% python3 -q
>>> import numpy as np
>>> np.set_printoptions(precision=1, suppress=True, linewidth=100)
>>> rnd = lambda a: np.round(a, 1) + 0
>>> J = np.load("run0.npy")
>>> J
array([[ 0., -1.,  0.,  0.,  0.],
       [ 1.,  0.,  0.,  0.,  0.],
       [ 0.,  0.,  1.,  0.,  0.],
       [ 0.,  0.,  0.,  1.,  0.],
       [ 0.,  0.,  0.,  0.,  1.]])
>>> q = J.astype(float).copy()
>>> for j in range(5):
...     q[:, j] -= q[:, :j] @ (q[:, :j].T @ q[:, j])
...     q[:, j] /= np.linalg.norm(q[:, j])
... 
>>> q.T @ q
array([[1., 0., 0., 0., 0.],
       [0., 1., 0., 0., 0.],
       [0., 0., 1., 0., 0.],
       [0., 0., 0., 1., 0.],
       [0., 0., 0., 0., 1.]])
>>> q
array([[ 0., -1.,  0.,  0.,  0.],
       [ 1.,  0.,  0.,  0.,  0.],
       [ 0.,  0.,  1.,  0.,  0.],
       [ 0.,  0.,  0.,  1.,  0.],
       [ 0.,  0.,  0.,  0.,  1.]])
>>> rng = np.random.default_rng(3)
>>> z = rng.integers(0, 2, 12)
>>> feats = np.triu((z[:, None] == z) & (rng.random((12, 12)) < 0.8), 1).astype(int)
>>> feats += feats.T
>>> feats
array([[0, 0, 0, 0, 0, 1, 1, 1, 0, 0, 0, 0],
       [0, 0, 1, 0, 1, 0, 0, 0, 1, 1, 1, 1],
       [0, 1, 0, 0, 1, 0, 0, 0, 1, 1, 0, 1],
       [0, 0, 0, 0, 0, 0, 0, 0, 1, 1, 1, 1],
       [0, 1, 1, 0, 0, 0, 0, 0, 1, 1, 0, 1],
       [1, 0, 0, 0, 0, 0, 1, 1, 0, 0, 0, 0],
       [1, 0, 0, 0, 0, 1, 0, 1, 0, 0, 0, 0],
       [1, 0, 0, 0, 0, 1, 1, 0, 0, 0, 0, 0],
       [0, 1, 1, 1, 1, 0, 0, 0, 0, 1, 1, 1],
       [0, 1, 1, 1, 1, 0, 0, 0, 1, 0, 0, 1],
       [0, 1, 0, 1, 0, 0, 0, 0, 1, 0, 0, 1],
       [0, 1, 1, 1, 1, 0, 0, 0, 1, 1, 1, 0]])
>>> U, sigma, Vh = np.linalg.svd(feats)
>>> V = Vh[:(sigma > 1e-8).sum()]
>>> x0 = feats[6] + 3 * feats[9] + rng.integers(2) * np.eye(12)[6]
>>> x0
array([1., 3., 3., 3., 3., 1., 1., 1., 3., 0., 0., 3.])
>>> rnd(np.diag(V.T @ V))
array([1. , 0.8, 1. , 0.8, 1. , 1. , 1. , 1. , 1. , 0.8, 0.8, 1. ])
>>> rnd(np.linalg.norm(x0 - V.T @ V @ x0))
np.float64(0.0)
>>> rnd(V.T @ V)
array([[ 1. ,  0. ,  0. ,  0. ,  0. ,  0. ,  0. ,  0. ,  0. ,  0. ,  0. ,  0. ],
       [ 0. ,  0.8,  0. ,  0.3,  0. ,  0. ,  0. ,  0. ,  0. ,  0.3, -0.3,  0. ],
       [ 0. ,  0. ,  1. ,  0. ,  0. ,  0. ,  0. ,  0. ,  0. ,  0. ,  0. ,  0. ],
       [ 0. ,  0.3,  0. ,  0.8,  0. ,  0. ,  0. ,  0. ,  0. , -0.3,  0.3,  0. ],
       [ 0. ,  0. ,  0. ,  0. ,  1. ,  0. ,  0. ,  0. ,  0. ,  0. ,  0. ,  0. ],
       [ 0. ,  0. ,  0. ,  0. ,  0. ,  1. ,  0. ,  0. ,  0. ,  0. ,  0. ,  0. ],
       [ 0. ,  0. ,  0. ,  0. ,  0. ,  0. ,  1. ,  0. ,  0. ,  0. ,  0. ,  0. ],
       [ 0. ,  0. ,  0. ,  0. ,  0. ,  0. ,  0. ,  1. ,  0. ,  0. ,  0. ,  0. ],
       [ 0. ,  0. ,  0. ,  0. ,  0. ,  0. ,  0. ,  0. ,  1. ,  0. ,  0. ,  0. ],
       [ 0. ,  0.3,  0. , -0.3,  0. ,  0. ,  0. ,  0. ,  0. ,  0.8,  0.2,  0. ],
       [ 0. , -0.3,  0. ,  0.3,  0. ,  0. ,  0. ,  0. ,  0. ,  0.2,  0.8,  0. ],
       [ 0. ,  0. ,  0. ,  0. ,  0. ,  0. ,  0. ,  0. ,  0. ,  0. ,  0. ,  1. ]])
